>>> import numpy as np
>>> np.set_printoptions(precision=4, suppress=True, linewidth=100)
>>> feats = np.array([[-2, 0, -3], [-2, 1, -7], [8, 1, 8], [4, -3, 18]])
>>> np.diff(feats, axis=0)
array([[ 0,  1, -4],
       [10,  0, 15],
       [-4, -4, 10]])
>>> feats.mean(axis=0)
array([ 2.  , -0.25,  4.  ])
>>> feats.sum(axis=0)
array([ 8, -1, 16])
>>> np.linalg.lstsq(feats[:-1].T, feats[-1])[2]
np.int32(2)
>>> np.allclose(feats[:-1].T @ np.linalg.lstsq(feats[:-1].T, feats[-1])[0], feats[-1])
True
>>> np.argsort(-np.linalg.norm(feats, axis=0).round(6), kind="stable")[:3]
array([2, 0, 1])
>>> round(np.linalg.norm(feats, 2) / np.linalg.norm(feats), 4)
np.float64(0.9672)
>>> left, sigma, Vh = np.linalg.svd(feats)
>>> evecs = Vh[:(sigma > 1e-8).sum()]
>>> rng = np.random.default_rng(25)
>>> vec = feats[3] + -3 * feats[1] + rng.integers(2) * np.eye(3)[2]
>>> vec
array([10., -6., 40.])
>>> np.linalg.matrix_rank(np.vstack([feats, vec]))
np.int64(3)
>>> np.diag(evecs.T @ evecs)
array([0.8831, 0.1688, 0.9481])
>>> np.allclose(evecs.T @ evecs @ vec, vec)
False
>>> w1 = np.array([[1, -1, -2], [0, 1, 2], [-2, -2, 1]])
>>> b = np.array([1, 6, 3])
>>> act = np.maximum(feats @ w1 + b, 0)
>>> act
array([[ 5, 14,  4],
       [13, 23,  2],
       [ 0,  0,  0],
       [ 0,  0,  7]])
>>> cent = np.array([[3, -1], [-3, -1], [1, 2]])
>>> w1 @ cent
array([[ 4, -4],
       [-1,  3],
       [ 1,  6]])
>>> act @ cent
array([[-23, -11],
       [-28, -32],
       [  0,   0],
       [  7,  14]])
>>> O, _ = np.linalg.qr(np.array([[0.2, 0.1, 0.2, -0.3, 0.2, 1.9, -1.0, 1.4],
...     [0.8, -0.6, 0.8, 0.5, 3.2, -0.3, 0.3, -0.6],
...     [-0.3, 0.2, -1.7, -0.5, -0.1, 1.6, -0.4, -1.4],
...     [-1.1, -1.2, -0.6, -0.1, 0.4, 1.4, 0.5, 2.5],
...     [0.5, 0.0, -1.7, -0.6, 0.8, 1.5, -0.8, 0.8],
...     [0.1, -0.5, -0.7, 0.6, 0.2, 1.0, -0.1, 0.4],
...     [-0.3, -0.2, 0.0, -1.1, -1.3, -0.1, -1.1, 0.9],
...     [0.9, 1.0, 1.5, 1.0, 0.2, -1.4, -0.8, -1.0]]))
>>> arr = O[:, :8]
>>> arr
array([[-0.1129, -0.006 ,  0.0204,  0.2932,  0.0859,  0.9286,  0.1746, -0.0246],
       [-0.4515, -0.6969,  0.1674,  0.1124,  0.4051, -0.1237, -0.1049, -0.282 ],
       [ 0.1693,  0.2445, -0.5626, -0.1045,  0.4417,  0.0734, -0.3231, -0.5284],
       [ 0.6208, -0.4044,  0.1228, -0.2016,  0.223 ,  0.1988, -0.4017,  0.3806],
       [-0.2822, -0.1832, -0.7164,  0.2136, -0.0425, -0.0505, -0.095 ,  0.5609],
       [-0.0564, -0.3731, -0.2295, -0.4696, -0.6566,  0.2152, -0.0994, -0.3117],
       [ 0.1693, -0.0246,  0.0812,  0.7127, -0.3882, -0.0814, -0.5036, -0.2125],
       [-0.5079,  0.3431,  0.2598, -0.2752,  0.0078,  0.1481, -0.6482,  0.1973]])
>>> round(float(np.linalg.norm(arr[4] - arr[2])), 4)
1.4142
>>> round(arr[4] @ arr[2], 4)
np.float64(0.0)
>>> np.linalg.norm(arr, axis=0)
array([1., 1., 1., 1., 1., 1., 1., 1.])
>>> left, sigma, Vh = np.linalg.svd(arr, full_matrices=False)
>>> np.round(Vh @ Vh.T, 4) + 0
array([[1., 0., 0., 0., 0., 0., 0., 0.],
       [0., 1., 0., 0., 0., 0., 0., 0.],
       [0., 0., 1., 0., 0., 0., 0., 0.],
       [0., 0., 0., 1., 0., 0., 0., 0.],
       [0., 0., 0., 0., 1., 0., 0., 0.],
       [0., 0., 0., 0., 0., 1., 0., 0.],
       [0., 0., 0., 0., 0., 0., 1., 0.],
       [0., 0., 0., 0., 0., 0., 0., 1.]])
>>> np.round(left.T @ left, 4) + 0
array([[1., 0., 0., 0., 0., 0., 0., 0.],
       [0., 1., 0., 0., 0., 0., 0., 0.],
       [0., 0., 1., 0., 0., 0., 0., 0.],
       [0., 0., 0., 1., 0., 0., 0., 0.],
       [0., 0., 0., 0., 1., 0., 0., 0.],
       [0., 0., 0., 0., 0., 1., 0., 0.],
       [0., 0., 0., 0., 0., 0., 1., 0.],
       [0., 0., 0., 0., 0., 0., 0., 1.]])
>>> round(np.sqrt((sigma ** 2).sum()), 4), np.round(np.linalg.norm(arr), 4)
(np.float64(2.8284), np.float64(2.8284))
>>> np.allclose(left * sigma @ Vh, arr)
True
>>> left.shape, sigma.shape, Vh.shape
((8, 8), (8,), (8, 8))
>>> sigma
array([1., 1., 1., 1., 1., 1., 1., 1.])
>>> (sigma > 1e-8).sum()
np.int64(8)
>>> A2 = np.linalg.inv(arr)
>>> np.round(arr @ A2, 4) + 0
array([[1., 0., 0., 0., 0., 0., 0., 0.],
       [0., 1., 0., 0., 0., 0., 0., 0.],
       [0., 0., 1., 0., 0., 0., 0., 0.],
       [0., 0., 0., 1., 0., 0., 0., 0.],
       [0., 0., 0., 0., 1., 0., 0., 0.],
       [0., 0., 0., 0., 0., 1., 0., 0.],
       [0., 0., 0., 0., 0., 0., 1., 0.],
       [0., 0., 0., 0., 0., 0., 0., 1.]])
>>> A2
array([[-0.1129, -0.4515,  0.1693,  0.6208, -0.2822, -0.0564,  0.1693, -0.5079],
       [-0.006 , -0.6969,  0.2445, -0.4044, -0.1832, -0.3731, -0.0246,  0.3431],
       [ 0.0204,  0.1674, -0.5626,  0.1228, -0.7164, -0.2295,  0.0812,  0.2598],
       [ 0.2932,  0.1124, -0.1045, -0.2016,  0.2136, -0.4696,  0.7127, -0.2752],
       [ 0.0859,  0.4051,  0.4417,  0.223 , -0.0425, -0.6566, -0.3882,  0.0078],
       [ 0.9286, -0.1237,  0.0734,  0.1988, -0.0505,  0.2152, -0.0814,  0.1481],
       [ 0.1746, -0.1049, -0.3231, -0.4017, -0.095 , -0.0994, -0.5036, -0.6482],
       [-0.0246, -0.282 , -0.5284,  0.3806,  0.5609, -0.3117, -0.2125,  0.1973]])
>>> round(np.linalg.det(arr) * np.linalg.det(A2), 4)
np.float64(1.0)
>>> np.linalg.inv(A2)
array([[-0.1129, -0.006 ,  0.0204,  0.2932,  0.0859,  0.9286,  0.1746, -0.0246],
       [-0.4515, -0.6969,  0.1674,  0.1124,  0.4051, -0.1237, -0.1049, -0.282 ],
       [ 0.1693,  0.2445, -0.5626, -0.1045,  0.4417,  0.0734, -0.3231, -0.5284],
       [ 0.6208, -0.4044,  0.1228, -0.2016,  0.223 ,  0.1988, -0.4017,  0.3806],
       [-0.2822, -0.1832, -0.7164,  0.2136, -0.0425, -0.0505, -0.095 ,  0.5609],
       [-0.0564, -0.3731, -0.2295, -0.4696, -0.6566,  0.2152, -0.0994, -0.3117],
       [ 0.1693, -0.0246,  0.0812,  0.7127, -0.3882, -0.0814, -0.5036, -0.2125],
       [-0.5079,  0.3431,  0.2598, -0.2752,  0.0078,  0.1481, -0.6482,  0.1973]])
>>> (np.abs(A2) > 1e-9).astype(int)
array([[1, 1, 1, 1, 1, 1, 1, 1],
       [1, 1, 1, 1, 1, 1, 1, 1],
       [1, 1, 1, 1, 1, 1, 1, 1],
       [1, 1, 1, 1, 1, 1, 1, 1],
       [1, 1, 1, 1, 1, 1, 1, 1],
       [1, 1, 1, 1, 1, 1, 1, 1],
       [1, 1, 1, 1, 1, 1, 1, 1],
       [1, 1, 1, 1, 1, 1, 1, 1]])
>>> np.round(np.linalg.cond(arr), 4)
np.float64(1.0)
>>> np.linalg.det(arr) * A2
array([[ 0.1129,  0.4515, -0.1693, -0.6208,  0.2822,  0.0564, -0.1693,  0.5079],
       [ 0.006 ,  0.6969, -0.2445,  0.4044,  0.1832,  0.3731,  0.0246, -0.3431],
       [-0.0204, -0.1674,  0.5626, -0.1228,  0.7164,  0.2295, -0.0812, -0.2598],
       [-0.2932, -0.1124,  0.1045,  0.2016, -0.2136,  0.4696, -0.7127,  0.2752],
       [-0.0859, -0.4051, -0.4417, -0.223 ,  0.0425,  0.6566,  0.3882, -0.0078],
       [-0.9286,  0.1237, -0.0734, -0.1988,  0.0505, -0.2152,  0.0814, -0.1481],
       [-0.1746,  0.1049,  0.3231,  0.4017,  0.095 ,  0.0994,  0.5036,  0.6482],
       [ 0.0246,  0.282 ,  0.5284, -0.3806, -0.5609,  0.3117,  0.2125, -0.1973]])
>>> A2 = np.array([[2, 2, 1, 2, 0],
...     [0, 3, 1, 3, 0],
...     [0, 0, 1, 0, 3],
...     [0, 2, 0, 1, 1],
...     [0, 1, 1, 2, 1]])
>>> cent = np.array([[2, 2], [1, -2]])
>>> W0 = np.block([[A2, np.zeros((5, 2))], [np.zeros((2, 5)), cent]])
>>> W0
array([[ 2.,  2.,  1.,  2.,  0.,  0.,  0.],
       [ 0.,  3.,  1.,  3.,  0.,  0.,  0.],
       [ 0.,  0.,  1.,  0.,  3.,  0.,  0.],
       [ 0.,  2.,  0.,  1.,  1.,  0.,  0.],
       [ 0.,  1.,  1.,  2.,  1.,  0.,  0.],
       [ 0.,  0.,  0.,  0.,  0.,  2.,  2.],
       [ 0.,  0.,  0.,  0.,  0.,  1., -2.]])
>>> (np.linalg.matrix_power((W0 != 0) + (W0.T != 0) + np.eye(7), 7) > 0).astype(int)
array([[1, 1, 1, 1, 1, 0, 0],
       [1, 1, 1, 1, 1, 0, 0],
       [1, 1, 1, 1, 1, 0, 0],
       [1, 1, 1, 1, 1, 0, 0],
       [1, 1, 1, 1, 1, 0, 0],
       [0, 0, 0, 0, 0, 1, 1],
       [0, 0, 0, 0, 0, 1, 1]])
>>> np.sort(np.linalg.eigvals(W0).real)
array([-2.4495, -1.5562,  0.3859,  1.8937,  2.    ,  2.4495,  5.2767])
>>> w1 = np.array([[2, 2, 0],
...     [-1, 3, 0],
...     [2, 0, -1],
...     [1, 2, 3],
...     [-2, 0, 1],
...     [1, -2, 0],
...     [-1, 1, 1]])
>>> b = np.array([-1, -1, -1])
>>> act = np.maximum(W0 @ w1 + b, 0)
>>> act
array([[ 5., 13.,  4.],
       [ 1., 14.,  7.],
       [ 0.,  0.,  1.],
       [ 0.,  7.,  3.],
       [ 0.,  6.,  5.],
       [ 0.,  0.,  1.],
       [ 2.,  0.,  0.]])
>>> (act > 0).astype(int)
array([[1, 1, 1],
       [1, 1, 1],
       [0, 0, 1],
       [0, 1, 1],
       [0, 1, 1],
       [0, 0, 1],
       [1, 0, 0]])
>>> np.linalg.matrix_rank(act)
np.int64(3)
>>> cent = np.array([[1, 1], [2, 0], [2, 1]])
>>> w1 @ cent
array([[ 6,  2],
       [ 5, -1],
       [ 0,  1],
       [11,  4],
       [ 0, -1],
       [-3,  1],
       [ 3,  0]])
>>> (act @ cent).round(6).argmax(axis=1)
array([0, 0, 0, 0, 0, 0, 0])
>>> mat = np.loadtxt("run1.csv", delimiter=",")
>>> mat
array([[-0.0941, -0.5262, -0.0079, -0.1641,  0.0099, -0.1299, -0.0534,  0.1495, -0.7362, -0.3159,
        -0.0573],
       [ 0.3763, -0.4369, -0.1744, -0.2305,  0.0467,  0.08  ,  0.102 ,  0.4842,  0.1616,  0.5505,
        -0.0372],
       [-0.6585,  0.1677, -0.1265, -0.2055, -0.0229,  0.359 ,  0.1846,  0.5387,  0.0973, -0.1283,
         0.0207],
       [-0.1881, -0.2822,  0.5285, -0.0193, -0.6051,  0.3506, -0.1527, -0.1794,  0.032 ,  0.237 ,
        -0.0598],
       [-0.2822, -0.1922, -0.0926, -0.0902, -0.1075, -0.5515, -0.4501,  0.0963,  0.4112, -0.0868,
        -0.4031],
       [ 0.    , -0.2311,  0.4579,  0.0504,  0.1127, -0.2479,  0.7122,  0.0277,  0.2623, -0.2354,
        -0.1675],
       [ 0.    , -0.1926,  0.3056, -0.3486,  0.6464,  0.3446, -0.3322, -0.1677,  0.2149, -0.1583,
         0.04  ],
       [ 0.    , -0.3851, -0.5285,  0.2983, -0.0443,  0.4249,  0.1367, -0.3036,  0.195 , -0.2424,
        -0.3052],
       [ 0.2822,  0.3848,  0.072 , -0.3312, -0.0674,  0.1763,  0.0428,  0.0302, -0.1839, -0.0554,
        -0.763 ],
       [ 0.2822, -0.0003, -0.1716, -0.5909, -0.4135, -0.03  ,  0.0685, -0.0977,  0.228 , -0.4256,
         0.35  ],
       [-0.3763, -0.0252, -0.2205, -0.4442,  0.1068, -0.1676,  0.2898, -0.5292, -0.116 ,  0.4399,
        -0.0367]])
>>> # keeps lengths
>>> vec = np.array([9, 5, 1, 9, 2, 4, -6, -5, -1, 1, 9])
>>> np.round(np.linalg.norm(vec), 4), round(float(np.linalg.norm(mat @ vec)), 4)
(np.float64(18.7617), 18.7617)
>>> np.round(np.linalg.inv(mat), 4) + 0
array([[-0.0941,  0.3763, -0.6585, -0.1881, -0.2822,  0.    ,  0.    ,  0.    ,  0.2822,  0.2822,
        -0.3763],
       [-0.5262, -0.4369,  0.1677, -0.2822, -0.1922, -0.2311, -0.1926, -0.3851,  0.3848, -0.0003,
        -0.0252],
       [-0.0079, -0.1744, -0.1265,  0.5285, -0.0926,  0.4579,  0.3056, -0.5285,  0.072 , -0.1716,
        -0.2205],
       [-0.1641, -0.2305, -0.2055, -0.0193, -0.0902,  0.0504, -0.3486,  0.2983, -0.3312, -0.5909,
        -0.4442],
       [ 0.0099,  0.0467, -0.0229, -0.6051, -0.1075,  0.1127,  0.6464, -0.0443, -0.0674, -0.4135,
         0.1068],
       [-0.1299,  0.08  ,  0.359 ,  0.3506, -0.5515, -0.2479,  0.3446,  0.4249,  0.1763, -0.03  ,
        -0.1676],
       [-0.0534,  0.102 ,  0.1846, -0.1527, -0.4501,  0.7122, -0.3322,  0.1367,  0.0428,  0.0685,
         0.2898],
       [ 0.1495,  0.4842,  0.5387, -0.1794,  0.0963,  0.0277, -0.1677, -0.3036,  0.0302, -0.0977,
        -0.5292],
       [-0.7362,  0.1616,  0.0973,  0.032 ,  0.4112,  0.2623,  0.2149,  0.195 , -0.1839,  0.228 ,
        -0.116 ],
       [-0.3159,  0.5505, -0.1283,  0.237 , -0.0868, -0.2354, -0.1583, -0.2424, -0.0554, -0.4256,
         0.4399],
       [-0.0573, -0.0372,  0.0207, -0.0598, -0.4031, -0.1675,  0.04  , -0.3052, -0.763 ,  0.35  ,
        -0.0367]])
>>> 11 - np.linalg.matrix_rank(mat - np.eye(11), tol=1e-8)
np.int64(1)
>>> np.sort(np.abs(np.degrees(np.angle(np.linalg.eigvals(mat)))))
array([  0.    ,  56.752 ,  56.752 ,  84.1389,  84.1389, 119.5226, 119.5226, 144.5628, 144.5628,
       179.6924, 179.6924])
>>> [p for p in range(1, 25) if np.allclose(np.linalg.matrix_power(mat, p), np.eye(11))]
[]
>>> round(float(np.linalg.det(mat)), 4)
1.0
>>> np.linalg.svd(mat, compute_uv=False)
array([1., 1., 1., 1., 1., 1., 1., 1., 1., 1., 1.])
>>> A2 = np.array([[-3, -2],
...     [-2, -2],
...     [-1, -1],
...     [-3, 3],
...     [3, -1],
...     [0, 2],
...     [-3, -3],
...     [0, 0],
...     [-2, 3],
...     [1, 3],
...     [-2, -2]])
>>> np.einsum("ij,ij->i", mat, mat)
array([1., 1., 1., 1., 1., 1., 1., 1., 1., 1., 1.])
>>> np.linalg.matrix_rank(np.vstack([mat, A2.T]))
np.int64(11)
>>> np.einsum("ij->j", mat)
array([-0.6585, -1.7194,  0.0418, -2.0758, -0.3381,  0.6086,  0.5482,  0.0491,  0.5663, -0.4208,
       -1.4191])
